$ python -q
>>> import numpy as np
>>> import numpy.linalg as la
>>> np.set_printoptions(precision=3, suppress=True, linewidth=140)
>>> def rd(a):
...     return np.round(a, 3) + 0
... 
>>> F = np.abs(np.array([[-1, -4, 5, 4, 4, -2, -1],
...     [-5, 5, -4, 0, -1, 2, 5],
...     [-1, 5, -4, 2, -1, 3, -3],
...     [4, -2, 1, -1, -3, -1, -3],
...     [-2, -2, -2, 2, -4, 4, 3],
...     [0, -4, -2, 1, 4, -2, -2],
...     [-3, 5, -3, 5, -3, -3, -1]])) + np.eye(7)
>>> F = F / F.sum(axis=1, keepdims=True)
>>> rd(F)
array([[0.091, 0.182, 0.227, 0.182, 0.182, 0.091, 0.045],
       [0.217, 0.261, 0.174, 0.   , 0.043, 0.087, 0.217],
       [0.05 , 0.25 , 0.25 , 0.1  , 0.05 , 0.15 , 0.15 ],
       [0.25 , 0.125, 0.062, 0.125, 0.188, 0.062, 0.188],
       [0.1  , 0.1  , 0.1  , 0.1  , 0.25 , 0.2  , 0.15 ],
       [0.   , 0.25 , 0.125, 0.062, 0.25 , 0.188, 0.125],
       [0.125, 0.208, 0.125, 0.208, 0.125, 0.125, 0.083]])
>>> Q, vecs = la.qr(F[:, :3])[0], la.qr(F[:, 3:])[0]
>>> sv = la.svd(Q.T @ vecs, compute_uv=False)
>>> (sv > 0.9).sum()
np.int64(1)
>>> rd(sv)
array([0.989, 0.836, 0.423])
>>> rd(np.degrees(np.arccos(sv.clip(0, 1))))
array([ 8.381, 33.263, 64.965])
>>> x0 = np.array([0, 2, 1, 1, 0, 0, 2])
>>> (F @ x0).argmax()
np.int64(2)
>>> la.norm(F @ x0) <= la.norm(F, 2) * la.norm(x0) + 1e-9
np.True_
>>> rd(F @ (2 * x0))
array([1.727, 2.261, 2.3  , 1.625, 1.4  , 1.875, 1.833])
>>> rd((F * x0).sum(axis=1))
array([0.864, 1.13 , 1.15 , 0.812, 0.7  , 0.938, 0.917])
>>> rd(F @ np.eye(7)[6])
array([0.045, 0.217, 0.15 , 0.188, 0.15 , 0.125, 0.083])
>>> rd(F @ x0)
array([0.864, 1.13 , 1.15 , 0.812, 0.7  , 0.938, 0.917])
>>> Y = F / np.sqrt((F ** 2).mean(axis=1, keepdims=True))
>>> rd(Y[4])
array([0.651, 0.651, 0.651, 0.651, 1.628, 1.303, 0.977])
>>> rd(la.norm(Y, axis=1))
array([2.646, 2.646, 2.646, 2.646, 2.646, 2.646, 2.646])
>>> la.matrix_rank(Y) == la.matrix_rank(F)
np.True_
>>> rd(np.sort(np.abs(la.eigvals(F)))[::-1])
array([1.   , 0.258, 0.173, 0.162, 0.086, 0.086, 0.074])
>>> rd(F.sum(axis=1))
array([1., 1., 1., 1., 1., 1., 1.])
>>> rd(F @ np.ones(7))
array([1., 1., 1., 1., 1., 1., 1.])
>>> p = np.eye(7)[6]
>>> for _ in range(5):
...     p = p @ F
...     print(p.round(3))
... 
[0.125 0.208 0.125 0.208 0.125 0.125 0.083]
[0.138 0.195 0.147 0.099 0.15  0.12  0.15 ]
[0.121 0.202 0.157 0.106 0.146 0.129 0.139]
[0.121 0.203 0.157 0.103 0.145 0.13  0.142]
[0.121 0.203 0.157 0.103 0.144 0.13  0.142]
>>> x0 = np.array([0, -1, -3, 2, -3, -3, 2])
>>> rhs = F @ x0
>>> rd(rhs)
array([-1.227, -0.739, -1.1  , -0.438, -1.25 , -1.562, -0.75 ])
>>> rd(la.solve(F, F[:, 3]))
array([0., 0., 0., 1., 0., 0., 0.])
>>> rd(la.solve(F, -3 * rhs))
array([ 0.,  3.,  9., -6.,  9.,  9., -6.])
>>> W0 = np.load("block13.npy")
>>> W0
array([[-8,  8, -8,  8, -8,  8],
       [ 8, -7,  8, -7,  8, -7],
       [ 1,  7,  1,  7,  1,  7],
       [-8,  8, -8,  8, -8,  8],
       [ 8, -7,  8, -7,  8, -7],
       [ 1,  7,  1,  7,  1,  7]])
>>> # row 3 repeats row 0
>>> left, sv, vt = la.svd(W0)
>>> np.argmax(sv[:-1] / (sv[1:] + 1e-6)) + 1
np.int64(2)
>>> rd(sv)
array([39.474, 13.704,  0.   ,  0.   ,  0.   ,  0.   ])
>>> Y = left[:, :2] @ np.diag(sv[:2]) @ vt[:2]
>>> rd(np.abs(W0 - Y).max())
np.float64(0.0)
>>> la.matrix_rank(W0, rtol=0.05)
np.int64(2)
>>> rd(la.norm(W0 - Y, 2)), rd(sv[2])
(np.float64(0.0), np.float64(0.0))
>>> la.matrix_rank(Y)
np.int64(2)
>>> rd(W0 @ la.pinv(W0) @ W0)
array([[-8.,  8., -8.,  8., -8.,  8.],
       [ 8., -7.,  8., -7.,  8., -7.],
       [ 1.,  7.,  1.,  7.,  1.,  7.],
       [-8.,  8., -8.,  8., -8.,  8.],
       [ 8., -7.,  8., -7.,  8., -7.],
       [ 1.,  7.,  1.,  7.,  1.,  7.]])
>>> np.unique(W0.round(6), axis=0).shape
(3, 6)
>>> np.abs(np.diag(la.qr(W0)[1])) > 1e-9
array([ True,  True, False, False, False, False])
>>> left, sv, vt = la.svd(W0, full_matrices=False)
>>> rd(np.sqrt((sv ** 2).sum())), rd(la.norm(W0))
(np.float64(41.785), np.float64(41.785))
>>> rd(sv)
array([39.474, 13.704,  0.   ,  0.   ,  0.   ,  0.   ])
>>> rd(left.T @ W0 @ vt.T)
array([[39.474,  0.   ,  0.   ,  0.   ,  0.   ,  0.   ],
       [ 0.   , 13.704,  0.   ,  0.   ,  0.   ,  0.   ],
       [ 0.   ,  0.   ,  0.   ,  0.   ,  0.   ,  0.   ],
       [ 0.   ,  0.   ,  0.   ,  0.   ,  0.   ,  0.   ],
       [ 0.   ,  0.   ,  0.   ,  0.   ,  0.   ,  0.   ],
       [ 0.   ,  0.   ,  0.   ,  0.   ,  0.   ,  0.   ]])
>>> rd(sv / sv[0])
array([1.   , 0.347, 0.   , 0.   , 0.   , 0.   ])
>>> np.abs(left[:, 0]).round(6).argmax()
np.int64(0)
>>> rd(left.T @ left)
array([[1., 0., 0., 0., 0., 0.],
       [0., 1., 0., 0., 0., 0.],
       [0., 0., 1., 0., 0., 0.],
       [0., 0., 0., 1., 0., 0.],
       [0., 0., 0., 0., 1., 0.],
       [0., 0., 0., 0., 0., 1.]])
>>> rd(np.cumsum(sv ** 2) / np.sum(sv ** 2))
array([0.892, 1.   , 1.   , 1.   , 1.   , 1.   ])
>>> np.argsort(-la.norm(W0, axis=0).round(6), kind="stable")[:3]
array([1, 3, 5])
>>> def softmax(z):
...     e = np.exp(z - z.max(axis=-1, keepdims=True))
...     return e / e.sum(axis=-1, keepdims=True)
... 
>>> rd(softmax(W0).sum(axis=1))
array([1., 1., 1., 1., 1., 1.])
>>> rd(softmax(W0[1] + -1))
array([0.333, 0.   , 0.333, 0.   , 0.333, 0.   ])
>>> rd(softmax(W0[1]))
array([0.333, 0.   , 0.333, 0.   , 0.333, 0.   ])
>>> rd(softmax(10 * W0[1]))
array([0.333, 0.   , 0.333, 0.   , 0.333, 0.   ])
>>> S = W0 @ W0.T / np.sqrt(6)
>>> rd(softmax(S))
array([[0.5 , 0.  , 0.  , 0.5 , 0.  , 0.  ],
       [0.  , 0.5 , 0.  , 0.  , 0.5 , 0.  ],
       [0.04, 0.  , 0.46, 0.04, 0.  , 0.46],
       [0.5 , 0.  , 0.  , 0.5 , 0.  , 0.  ],
       [0.  , 0.5 , 0.  , 0.  , 0.5 , 0.  ],
       [0.04, 0.  , 0.46, 0.04, 0.  , 0.46]])
>>> rd(softmax(S + np.triu(np.full(S.shape, -np.inf), 1)))
array([[1.   , 0.   , 0.   , 0.   , 0.   , 0.   ],
       [0.   , 1.   , 0.   , 0.   , 0.   , 0.   ],
       [0.079, 0.   , 0.921, 0.   , 0.   , 0.   ],
       [0.5  , 0.   , 0.   , 0.5  , 0.   , 0.   ],
       [0.   , 0.5  , 0.   , 0.   , 0.5  , 0.   ],
       [0.04 , 0.   , 0.46 , 0.04 , 0.   , 0.46 ]])
